$ python3 -q
>>> import numpy as np
>>> from numpy import linalg as LA
>>> np.set_printoptions(suppress=True, linewidth=120)
>>> J = np.loadtxt("run18.csv", delimiter=",")
>>> J
array([[-5., -3.,  1.,  2., -3., -7.,  0., -6., -6.,  1., -7.,  2.],
       [-3., -1.,  3.,  4., -1., -5.,  2., -4., -4.,  3., -5.,  4.],
       [-4., -2.,  2.,  3., -2., -6.,  1., -5., -5.,  2., -6.,  3.],
       [ 0.,  2.,  6.,  7.,  2., -2.,  5., -1., -1.,  6., -2.,  7.],
       [-5., -3.,  1.,  2., -3., -7.,  0., -6., -6.,  1., -7.,  2.],
       [ 1.,  3.,  7.,  8.,  3., -1.,  6.,  0.,  0.,  7., -1.,  8.],
       [-1.,  1.,  5.,  6.,  1., -3.,  4., -2., -2.,  5., -3.,  6.],
       [-1.,  1.,  5.,  6.,  1., -3.,  4., -2., -2.,  5., -3.,  6.],
       [-4., -2.,  2.,  3., -2., -6.,  1., -5., -5.,  2., -6.,  3.],
       [ 1.,  3.,  7.,  8.,  3., -1.,  6.,  0.,  0.,  7., -1.,  8.],
       [-2.,  0.,  4.,  5.,  0., -4.,  3., -3., -3.,  4., -4.,  5.],
       [-3., -1.,  3.,  4., -1., -5.,  2., -4., -4.,  3., -5.,  4.],
       [ 0.,  2.,  6.,  7.,  2., -2.,  5., -1., -1.,  6., -2.,  7.]])
>>> LA.matrix_rank(J, rtol=0.1)
np.int64(2)
>>> np.argsort(-LA.norm(J, axis=0).round(6), kind="stable")[:3]
array([ 3, 11,  2])
>>> round(float(LA.norm(J, 2) / LA.norm(J)), 2)
0.86
>>> feats = np.load("mat.npy")
>>> feats
array([[ 3., -1., -1., -1., -1.],
       [ 0., -2.,  0., -3., -3.],
       [ 0.,  0., -1., -3., -1.],
       [ 0., -2.,  1.,  0., -2.],
       [ 0., -1.,  0., -1.,  2.]])
>>> np.argsort(-LA.norm(feats, axis=0).round(6), kind="stable")[:3]
array([3, 4, 1])
>>> np.round(LA.norm(feats, 2) / LA.norm(feats), 2)
np.float64(0.78)
>>> W1 = np.array([[-1, 1, 1], [1, -1, 2], [-1, 2, 2], [0, -2, -2], [-1, -2, -2]])
>>> c = np.array([-2, -2, 3])
>>> act = np.maximum(feats @ W1 + c, 0)
>>> LA.matrix_rank(act)
np.int64(2)
>>> cent = np.array([[-2, -2], [-1, 0], [-2, 1]])
>>> act @ cent
array([[-16.,   6.],
       [-34.,  11.],
       [-22.,   9.],
       [-16.,   5.],
       [  0.,   0.]])
>>> X = np.load("sample4.npy")
>>> X
array([[-3,  2,  3, -2, -1,  2, -1],
       [ 2, -3,  2,  3, -2, -1,  2],
       [ 3,  2, -3,  2,  3, -2, -1],
       [-2,  3,  2, -3,  2,  3, -2],
       [-1, -2,  3,  2, -3,  2,  3],
       [ 2, -1, -2,  3,  2, -3,  2],
       [-1,  2, -1, -2,  3,  2, -3]])
>>> Uu, sv, Vt = LA.svd(feats)
>>> evecs = Vt[:(sv > 1e-8).sum()]
>>> rng = np.random.default_rng(711)
>>> vec = feats[2] + 4 * feats[0] + rng.integers(2) * np.eye(5)[0]
>>> vec
array([12., -4., -5., -7., -5.])
>>> LA.matrix_rank(np.vstack([feats, vec]))
np.int64(4)
>>> round(float(LA.norm(vec - evecs.T @ evecs @ vec)), 2)
0.0
>>> np.allclose(evecs.T @ evecs @ vec, vec)
True
>>> np.round(evecs.T @ evecs, 2)
array([[ 0.9 , -0.12, -0.26,  0.09, -0.01],
       [-0.12,  0.86, -0.31,  0.11, -0.02],
       [-0.26, -0.31,  0.32,  0.24, -0.03],
       [ 0.09,  0.11,  0.24,  0.92,  0.01],
       [-0.01, -0.02, -0.03,  0.01,  1.  ]])
>>> np.round(np.diag(evecs.T @ evecs), 2)
array([0.9 , 0.86, 0.32, 0.92, 1.  ])
